$ ipython --no-banner

In [1]: import numpy as np

In [2]: import numpy.linalg as la

In [3]: np.set_printoptions(precision=3, suppress=True, linewidth=120)

In [4]: def tidy(a):
   ...:     return np.round(a, 3) + 0
   ...: 

In [5]: m1 = np.load("x.npy")

In [6]: tidy(m1)
Out[6]: 
array([[-0.081,  0.008, -0.105, -0.261,  0.621, -0.185,  0.519,  0.257, -0.368],
       [-0.027, -0.487, -0.683,  0.097, -0.074, -0.261,  0.005,  0.32 ,  0.321],
       [ 0.27 , -0.383, -0.255, -0.188, -0.092,  0.606,  0.292, -0.411, -0.116],
       [-0.189,  0.375, -0.064, -0.189,  0.178,  0.473,  0.14 ,  0.252,  0.664],
       [-0.649, -0.485,  0.253, -0.22 ,  0.013,  0.267, -0.3  ,  0.207, -0.162],
       [-0.189,  0.044, -0.145, -0.458,  0.158, -0.152, -0.028, -0.482,  0.095],
       [-0.379,  0.308, -0.405, -0.171, -0.13 , -0.203, -0.214, -0.333, -0.074],
       [ 0.487,  0.024, -0.128, -0.338,  0.352,  0.1  , -0.674,  0.179, -0.08 ],
       [ 0.   ,  0.331, -0.258, -0.27 , -0.53 ,  0.185,  0.079,  0.417, -0.427],
       [-0.216,  0.181, -0.349,  0.614,  0.35 ,  0.356, -0.172, -0.086, -0.278]])

In [7]: # orthonormal columns

In [8]: hat = m1 @ la.solve(m1.T @ m1, m1.T)

In [9]: tidy(np.diag(hat))
Out[9]: array([0.976, 0.992, 0.963, 0.996, 0.999, 0.559, 0.652, 0.995, 0.926, 0.942])

In [10]: x0 = np.array([0, 2, 0, 0, 0, 0, 2, 2, 2])

In [11]: target = m1 @ x0

In [12]: b, lr = np.zeros(9), 1 / la.norm(m1, 2) ** 2

In [13]: for i in range(200):
    ...:     b -= lr * m1.T @ (m1 @ b - target)
    ...:     if i % 50 == 0: print(i, round(la.norm(m1 @ b - target), 3))
    ...: 
0 0.0
50 0.0
100 0.0
150 0.0

In [14]: tidy(b)
Out[14]: array([0., 2., 0., 0., 0., 0., 2., 2., 2.])

In [15]: tidy(la.cond(m1))
Out[15]: np.float64(1.0)

In [16]: B = np.c_[m1[:, :8] @ np.array([[-2, -1, 2, 3, -1, -1, 1, 2],
    ...:     [3, -2, -3, -2, -3, -3, -1, 0],
    ...:     [2, -2, 1, 1, -1, -1, -2, 1],
    ...:     [2, -3, 0, -1, -3, 0, 3, -3],
    ...:     [1, 0, -2, -3, 1, 3, -1, 0],
    ...:     [0, 2, -2, 2, 1, 3, -3, -2],
    ...:     [-2, 3, 3, -2, -2, 0, 1, -2],
    ...:     [-3, 3, 2, 1, 1, 3, 3, 0]]), np.array([2, -1, 1, -3, 0, 1, -3, 3, -2, -1])]

In [17]: tidy(B)
Out[17]: 
array([[-1.733,  3.015,  0.907, -3.117,  0.599,  2.239,  0.562, -0.151,  2.   ],
       [-3.624,  2.53 ,  2.05 ,  0.126,  1.858,  2.127,  3.937, -0.514, -1.   ],
       [-2.02 ,  2.426,  0.462,  2.004,  1.217,  1.444, -2.066, -0.946,  1.   ],
       [ 0.139,  2.257, -1.943, -0.807,  0.317,  1.837, -1.704, -1.103, -3.   ],
       [-0.101,  2.031, -0.635,  0.798,  3.598,  3.314, -1.822, -0.321,  0.   ],
       [ 0.965, -0.068, -1.715, -1.546,  1.156, -1.226, -2.495,  1.209,  1.   ],
       [ 1.825, -0.96 , -2.727, -1.908,  0.133, -2.14 , -0.861,  0.185, -3.   ],
       [-0.672, -0.549, -1.794,  2.291,  2.564,  1.462, -1.085,  3.009,  3.   ],
       [-2.   ,  2.52 ,  0.509,  1.57 , -0.011, -0.519,  0.679,  0.023, -2.   ],
       [ 2.458, -1.353, -3.425, -2.055, -0.858,  1.879,  0.296, -2.991, -1.   ]])

In [18]: la.matrix_rank(B)
Out[18]: np.int64(9)

In [19]: tidy(la.norm(B - m1 @ la.lstsq(m1, B)[0], axis=0))
Out[19]: array([0.   , 0.   , 0.   , 0.   , 0.   , 0.   , 0.   , 0.   , 1.033])

In [20]: M = np.array([[-2.0, 1.0, 0.0], [0.0, 3.0, 1.0], [0.0, 2.0, 1.0]])

In [21]: tidy(np.abs(la.eigvals(M)).max())
Out[21]: np.float64(3.732)

In [22]: M @ M
Out[22]: 
array([[ 4.,  1.,  1.],
       [ 0., 11.,  4.],
       [ 0.,  8.,  3.]])

In [23]: M.inv()
---------------------------------------------------------------------------
AttributeError                            Traceback (most recent call last)
Cell In[23], line 1
----> 1 M.inv()

AttributeError: 'numpy.ndarray' object has no attribute 'inv'

In [24]: np.allclose(M, M.T)
Out[24]: False

In [25]: tidy(la.matrix_power(M, 4))
Out[25]: 
array([[ 16.,  23.,  11.],
       [  0., 153.,  56.],
       [  0., 112.,  41.]])

In [26]: (M - M.T) / 2
Out[26]: 
array([[ 0. ,  0.5,  0. ],
       [-0.5,  0. , -0.5],
       [ 0. ,  0.5,  0. ]])

In [27]: tidy(np.sort(np.abs(la.eigvals(M))))
Out[27]: array([0.268, 2.   , 3.732])

In [28]: rng = np.random.default_rng(716)

In [29]: B = M + rng.integers(-2, 3, (3, 2)) @ rng.integers(-2, 3, (2, 3))

In [30]: B
Out[30]: 
array([[0., 0., 3.],
       [4., 3., 5.],
       [0., 1., 2.]])

In [31]: B - M
Out[31]: 
array([[ 2., -1.,  3.],
       [ 4.,  0.,  4.],
       [ 0., -1.,  1.]])

In [32]: ang = np.radians(135)

In [33]: Rm = np.eye(3)

In [34]: Rm[1, 1] = Rm[0, 0] = np.cos(ang)

In [35]: Rm[1, 0], Rm[0, 1] = -np.sin(ang), np.sin(ang)

In [36]: tidy(Rm)
Out[36]: 
array([[-0.707,  0.707,  0.   ],
       [-0.707, -0.707,  0.   ],
       [ 0.   ,  0.   ,  1.   ]])

In [37]: B = M @ Rm.T

In [38]: tidy(B)
Out[38]: 
array([[ 2.121,  0.707,  0.   ],
       [ 2.121, -2.121,  1.   ],
       [ 1.414, -1.414,  1.   ]])

In [39]: tidy(la.det(Rm)), tidy(np.trace(Rm))
Out[39]: (np.float64(1.0), np.float64(-0.414))

In [40]: ev, vecs = la.eig(B)

In [41]: tidy(np.sort(la.eigvals(la.inv(B))))
Out[41]: array([-0.52 ,  0.398,  2.414])

In [42]: tidy(np.sort(la.eigvals(B @ B)))
Out[42]: array([0.172, 3.701, 6.299])

In [43]: tidy(B @ vecs[:, 0] - ev[0] * vecs[:, 0])
Out[43]: array([0., 0., 0.])

In [44]: data = np.load("mat.npy")

In [45]: data
Out[45]: 
array([[0, 1, 0, 0, 0, 0],
       [1, 0, 0, 0, 0, 0],
       [0, 0, 0, 1, 0, 0],
       [0, 0, 0, 0, 0, 1],
       [0, 0, 0, 0, 1, 0],
       [0, 0, 1, 0, 0, 0]])

In [46]: q, vecs = la.qr(data[:, :1])[0], la.qr(data[:, 1:])[0]

In [47]: sigma = la.svd(q.T @ vecs, compute_uv=False)

In [48]: sigma
Out[48]: array([0.])

In [49]: tidy(la.norm(q @ q.T - vecs @ vecs.T, 2))
Out[49]: np.float64(1.0)

In [50]: data.reshape(2, -1)
Out[50]: 
array([[0, 1, 0, 0, 0, 0, 1, 0, 0, 0, 0, 0, 0, 0, 0, 1, 0, 0],
       [0, 0, 0, 0, 0, 1, 0, 0, 0, 0, 1, 0, 0, 0, 1, 0, 0, 0]])

In [51]: data.reshape(6, 7)
---------------------------------------------------------------------------
ValueError                                Traceback (most recent call last)
Cell In[51], line 1
----> 1 data.reshape(6, 7)

ValueError: cannot reshape array of size 36 into shape (6,7)

In [52]: blk = data.reshape(6, 2, -1)

In [53]: blk.transpose(1, 0, 2)
Out[53]: 
array([[[0, 1, 0],
        [1, 0, 0],
        [0, 0, 0],
        [0, 0, 0],
        [0, 0, 0],
        [0, 0, 1]],

       [[0, 0, 0],
        [0, 0, 0],
        [1, 0, 0],
        [0, 0, 1],
        [0, 1, 0],
        [0, 0, 0]]])

In [54]: blk.sum(axis=1)
Out[54]: 
array([[0, 1, 0],
       [1, 0, 0],
       [1, 0, 0],
       [0, 0, 1],
       [0, 1, 0],
       [0, 0, 1]])

In [55]: np.einsum("ihd,jhd->hij", blk, blk).shape
Out[55]: (2, 6, 6)

In [56]: J = np.array([[2, 1, 0, 0], [1, 0, 4, 2], [0, 4, 4, 2], [0, 2, 2, 6]])

In [57]: # equal to its transpose

In [58]: ev, vecs = la.eigh(J)

In [59]: tidy(vecs.T @ vecs)
Out[59]: 
array([[1., 0., 0., 0.],
       [0., 1., 0., 0.],
       [0., 0., 1., 0.],
       [0., 0., 0., 1.]])

In [60]: (ev > 1e-8).sum(), (ev < -1e-8).sum()
Out[60]: (np.int64(3), np.int64(1))

In [61]: tidy(np.abs(vecs[:, -1]))
Out[61]: array([0.06 , 0.422, 0.603, 0.674])

In [62]: tidy(vecs @ np.diag(ev) @ vecs.T)
Out[62]: 
array([[2., 1., 0., 0.],
       [1., 0., 4., 2.],
       [0., 4., 4., 2.],
       [0., 2., 2., 6.]])

In [63]: tidy(ev)
Out[63]: array([-2.686,  2.077,  3.568,  9.041])

In [64]: tidy(la.eigvalsh(J + -3 * np.eye(4)))
Out[64]: array([-5.686, -0.923,  0.568,  6.041])

In [65]: J @ J
Out[65]: 
array([[ 5,  2,  4,  2],
       [ 2, 21, 20, 20],
       [ 4, 20, 36, 28],
       [ 2, 20, 28, 44]])

In [66]: (J + J.T) / 2
Out[66]: 
array([[2., 1., 0., 0.],
       [1., 0., 4., 2.],
       [0., 4., 4., 2.],
       [0., 2., 2., 6.]])

In [67]: (J - J.T) / 2
Out[67]: 
array([[0., 0., 0., 0.],
       [0., 0., 0., 0.],
       [0., 0., 0., 0.],
       [0., 0., 0., 0.]])

In [68]: np.allclose(J, J.T)
Out[68]: True

In [69]: la.matrix_power(J, 3)
Out[69]: 
array([[ 12,  25,  28,  24],
       [ 25, 122, 204, 202],
       [ 28, 204, 280, 280],
       [ 24, 202, 280, 360]])

In [70]: np.trace(J)
Out[70]: np.int64(12)

In [71]: tidy(np.abs(la.eigvals(J)).max())
Out[71]: np.float64(9.041)

In [72]: tidy(np.sort(np.abs(la.eigvals(J))))
Out[72]: array([2.077, 2.686, 3.568, 9.041])

In [73]: hat = np.triu(np.array([[2, 5, -3, 2], [-1, -5, -1, -2], [4, 3, 1, -3], [-3, -3, 5, 0]]), 1) + np.eye(4)

In [74]: B = hat @ J @ la.inv(hat)

In [75]: np.trace(B), np.trace(J)
Out[75]: (np.float64(12.0), np.int64(12))

In [76]: tidy(la.det(B))
Out[76]: np.float64(-180.0)

In [77]: tidy(la.eigvals(J).sum().real)
Out[77]: np.float64(12.0)

In [78]: np.kron(np.eye(2, dtype=int), J)
Out[78]: 
array([[2, 1, 0, 0, 0, 0, 0, 0],
       [1, 0, 4, 2, 0, 0, 0, 0],
       [0, 4, 4, 2, 0, 0, 0, 0],
       [0, 2, 2, 6, 0, 0, 0, 0],
       [0, 0, 0, 0, 2, 1, 0, 0],
       [0, 0, 0, 0, 1, 0, 4, 2],
       [0, 0, 0, 0, 0, 4, 4, 2],
       [0, 0, 0, 0, 0, 2, 2, 6]])

In [79]: np.einsum("ij,ji->", J, J)
Out[79]: np.int64(106)

In [80]: tidy(la.det(J[::-1]))
Out[80]: np.float64(-180.0)

In [81]: tidy(la.eigvals(J))
Out[81]: array([-2.686,  9.041,  2.077,  3.568])

In [82]: tidy(la.det(2 * J)), tidy(la.det(J))
Out[82]: (np.float64(-2880.0), np.float64(-180.0))

In [83]: F = np.array([[-1.59, 1.17, 0.0, 0.03, -0.36, 0.66, -0.09, -2.67],
    ...:     [-1.11, -1.07, -0.8, 0.67, -1.64, -0.46, -0.41, -0.43],
    ...:     [-1.02, -0.24, -0.42, 0.36, -0.96, -0.06, -0.24, -0.96],
    ...:     [3.26, 0.62, 1.28, -1.1, 2.96, 0.12, 0.74, 3.18]])

In [84]: # looks like rank 2

In [85]: U, sigma, Vh = la.svd(F)

In [86]: vecs = Vh[:(sigma > 1e-8).sum()]

In [87]: x0 = F[0] + -2 * F[2] + rng.integers(2) * np.eye(8)[3]

In [88]: tidy(x0)
Out[88]: array([ 0.45,  1.65,  0.84,  0.31,  1.56,  0.78,  0.39, -0.75])

In [89]: la.matrix_rank(np.vstack([F, x0]))
Out[89]: np.int64(3)

In [90]: tidy(np.trace(la.pinv(F) @ F))
Out[90]: np.float64(2.0)

In [91]: la.lstsq(F[:-1].T, F[-1])[2]
Out[91]: np.int32(2)

In [92]: try:
    ...:     la.inv(F)
    ...: except la.LinAlgError as e:
    ...:     print(repr(e))
    ...: 
LinAlgError('Last 2 dimensions of the array must be square')

In [93]: np.allclose(F[:-1].T @ la.lstsq(F[:-1].T, F[-1])[0], F[-1])
Out[93]: True

In [94]: F.ravel(order="F")
Out[94]: 
array([-1.59, -1.11, -1.02,  3.26,  1.17, -1.07, -0.24,  0.62,  0.  , -0.8 , -0.42,  1.28,  0.03,  0.67,  0.36, -1.1 ,
       -0.36, -1.64, -0.96,  2.96,  0.66, -0.46, -0.06,  0.12, -0.09, -0.41, -0.24,  0.74, -2.67, -0.43, -0.96,  3.18])

In [95]: F.reshape(-1, 2)
Out[95]: 
array([[-1.59,  1.17],
       [ 0.  ,  0.03],
       [-0.36,  0.66],
       [-0.09, -2.67],
       [-1.11, -1.07],
       [-0.8 ,  0.67],
       [-1.64, -0.46],
       [-0.41, -0.43],
       [-1.02, -0.24],
       [-0.42,  0.36],
       [-0.96, -0.06],
       [-0.24, -0.96],
       [ 3.26,  0.62],
       [ 1.28, -1.1 ],
       [ 2.96,  0.12],
       [ 0.74,  3.18]])

In [96]: F.reshape(4, 9)
---------------------------------------------------------------------------
ValueError                                Traceback (most recent call last)
Cell In[96], line 1
----> 1 F.reshape(4, 9)

ValueError: cannot reshape array of size 32 into shape (4,9)

In [97]: F.reshape(2, -1)
Out[97]: 
array([[-1.59,  1.17,  0.  ,  0.03, -0.36,  0.66, -0.09, -2.67, -1.11, -1.07, -0.8 ,  0.67, -1.64, -0.46, -0.41,
        -0.43],
       [-1.02, -0.24, -0.42,  0.36, -0.96, -0.06, -0.24, -0.96,  3.26,  0.62,  1.28, -1.1 ,  2.96,  0.12,  0.74,
         3.18]])

In [98]: blk = F.reshape(4, 2, -1)

In [99]: np.einsum("ihd,jhd->hij", blk, blk).shape
Out[99]: (2, 4, 4)

In [100]: tidy(blk.sum(axis=1))
Out[100]: 
array([[-1.95,  1.83, -0.09, -2.64],
       [-2.75, -1.53, -1.21,  0.24],
       [-1.98, -0.3 , -0.66, -0.6 ],
       [ 6.22,  0.74,  2.02,  2.08]])

In [101]: tidy(np.einsum("ihd,ihd->ih", blk, blk))
Out[101]: 
array([[ 3.898,  7.702],
       [ 3.466,  3.254],
       [ 1.404,  1.904],
       [13.86 , 19.436]])

In [102]: blk.transpose(1, 0, 2)
Out[102]: 
array([[[-1.59,  1.17,  0.  ,  0.03],
        [-1.11, -1.07, -0.8 ,  0.67],
        [-1.02, -0.24, -0.42,  0.36],
        [ 3.26,  0.62,  1.28, -1.1 ]],

       [[-0.36,  0.66, -0.09, -2.67],
        [-1.64, -0.46, -0.41, -0.43],
        [-0.96, -0.06, -0.24, -0.96],
        [ 2.96,  0.12,  0.74,  3.18]]])
